>>> import numpy as np
>>> from numpy import linalg as LA
>>> np.set_printoptions(precision=2, suppress=True, linewidth=120, sign=" ")
>>> mat = np.load("out18.npy")
>>> mat
array([[  3.91,   1.91,   4.82,  -0.55],
       [  3.42,   1.42,   3.84,  -0.79],
       [ -3.77,  -5.77, -10.55,  -4.39],
       [  3.86,   1.86,   4.73,  -0.57],
       [  3.18,   1.18,   3.36,  -0.91],
       [  2.78,   0.78,   2.57,  -1.11],
       [  5.36,   3.36,   7.71,   0.18],
       [  4.08,   2.08,   5.16,  -0.46],
       [  2.28,   0.28,   1.55,  -1.36],
       [ -0.2 ,  -2.2 ,  -3.41,  -2.6 ],
       [  3.34,   1.34,   3.69,  -0.83]])
>>> D = LA.norm(mat[:, None] - mat[None], axis=-1)
>>> D[1].round(6).argsort(kind="stable")[:4]
array([  1,  10,   4,   3])
>>> D.mean(axis=1).argmax()
np.int64(2)
>>> print(D[1])
[  1.22   0.    17.98   1.11   0.6    1.59   4.84   1.65   2.86   9.06   0.19]
>>> print(LA.norm(mat - mat.mean(axis=0), axis=1))
[  3.35   2.13  15.85   3.24   1.53   0.54   6.98   3.78   0.73   6.93   1.95]
>>> LA.norm(mat, axis=1)
array([  6.51,   5.39,  13.35,   6.41,   4.86,   4.02,   9.98,   6.92,   3.09,   4.82,   5.22])
>>> np.unravel_index(D.round(6).argmax(), D.shape)
(np.int64(2), np.int64(6))
>>> gram = np.cov(mat, rowvar=False)
>>> np.argwhere(np.triu(np.abs(np.corrcoef(mat.T)) > 0.8, 1))
array([[ 0,  1],
       [ 0,  2],
       [ 0,  3],
       [ 1,  2],
       [ 1,  3],
       [ 2,  3]])
>>> np.round(LA.eigvalsh(gram)[::-1], 2) + 0
array([ 39.55,   0.  ,   0.  ,   0.  ])
>>> print(np.polyfit(mat[:, 0], mat[:, 3], 1))
[ 0.5 -2.5]
>>> gram.shape
(4, 4)
>>> np.median(mat, axis=0)
array([ 3.34,  1.34,  3.69, -0.83])
>>> print(np.argsort(-mat.std(axis=0).round(6), kind="stable"))
[ 2  0  1  3]
>>> W0 = np.load("data.npy")
>>> W0
array([[ 0,  0,  4,  2],
       [ 0,  0,  4,  2],
       [ 0,  0,  4,  2]])
>>> left, sigma, Vh = LA.svd(W0)
>>> vecs = Vh[:(sigma > 1e-8).sum()]
>>> rng = np.random.default_rng(54587)
>>> x0 = W0[1] + 4 * W0[2] + rng.integers(2) * np.eye(4)[2]
>>> print(x0)
[  0.   0.  20.  10.]
>>> np.round(LA.norm(x0 - vecs.T @ vecs @ x0), 2)
np.float64(0.0)
>>> print(LA.matrix_rank(np.vstack([W0, x0])))
1
>>> print(LA.lstsq(W0[:-1].T, W0[-1])[2])
1
>>> np.unique(W0.round(6), axis=0).shape
(1, 4)
>>> print(np.allclose(W0[:-1].T @ LA.lstsq(W0[:-1].T, W0[-1])[0], W0[-1]))
True
>>> W0 @ LA.pinv(W0) @ W0
array([[ 0.,  0.,  4.,  2.],
       [ 0.,  0.,  4.,  2.],
       [ 0.,  0.,  4.,  2.]])
>>> print(np.argsort(-LA.norm(W0, axis=0).round(6), kind="stable")[:3])
[ 2  3  0]
>>> LA.matrix_rank(W0, rtol=0.1)
np.int64(1)
>>> LA.cond(W0) > 100
np.True_
>>> print([round(float(x), 2) for x in LA.svd(W0, compute_uv=False)[:3]])
[7.75, 0.0, 0.0]
>>> A2 = W0 + rng.integers(-2, 3, (3, 1)) @ rng.integers(-2, 3, (1, 4))
>>> A2
array([[ 2,  2,  2,  4],
       [-4, -4,  8, -2],
       [-2, -2,  6,  0]])
>>> print(LA.matrix_rank(A2 - W0, tol=1e-8))
1
>>> print(np.abs(A2 - W0).sum(axis=1))
[  8  16   8]
>>> rk = LA.matrix_rank(A2)
>>> rk
np.int64(2)
>>> N = LA.svd(A2)[2][rk:].T
>>> [int(LA.matrix_rank(A2[:i])) for i in range(1, len(A2) + 1)]
[1, 2, 2]
>>> np.round(A2 @ N, 2) + 0
array([[ 0.,  0.],
       [ 0.,  0.],
       [ 0.,  0.]])
>>> np.allclose(A2 @ N, 0)
True
>>> arr = np.load("case16.npy")
>>> arr
array([[  3.01,  14.98, -27.03,  -0.01, -53.98],
       [ 15.01,  24.01,  -3.  ,  -3.01, -27.  ],
       [ -2.04,   6.96, -25.97,   1.04, -44.97],
       [  4.99,   7.99,  -0.99,  -1.02,  -9.01],
       [ -0.02,   0.04,   0.  ,   0.04,   0.  ]])
>>> np.argsort(-LA.norm(arr, axis=0).round(6), kind="stable")[:3]
array([ 4,  2,  1])
>>> LA.cond(arr) > 100
np.True_
>>> W = np.array([[1, 3, 2], [-1, -1, 3], [5, 6, -3], [5, 2, 4]])
>>> beta = np.array([-1, 5, -2])
>>> H = np.maximum(mat @ W + beta, 0)
>>> print((H > 0).astype(int))
[[ 1  1  0]
 [ 1  1  0]
 [ 0  0  0]
 [ 1  1  0]
 [ 1  1  0]
 [ 1  1  0]
 [ 1  1  0]
 [ 1  1  0]
 [ 1  1  0]
 [ 0  0  0]
 [ 1  1  0]]
>>> cent = np.array([[3, -1, 5], [-5, 0, -5], [4, 4, 5]])
>>> W @ cent
array([[ -4,   7,   0],
       [ 14,  13,  15],
       [-27, -17, -20],
       [ 21,  11,  35]])
>>> (H @ cent).round(6).argmax(axis=1)
array([ 1,  1,  0,  1,  1,  1,  1,  1,  1,  0,  1])
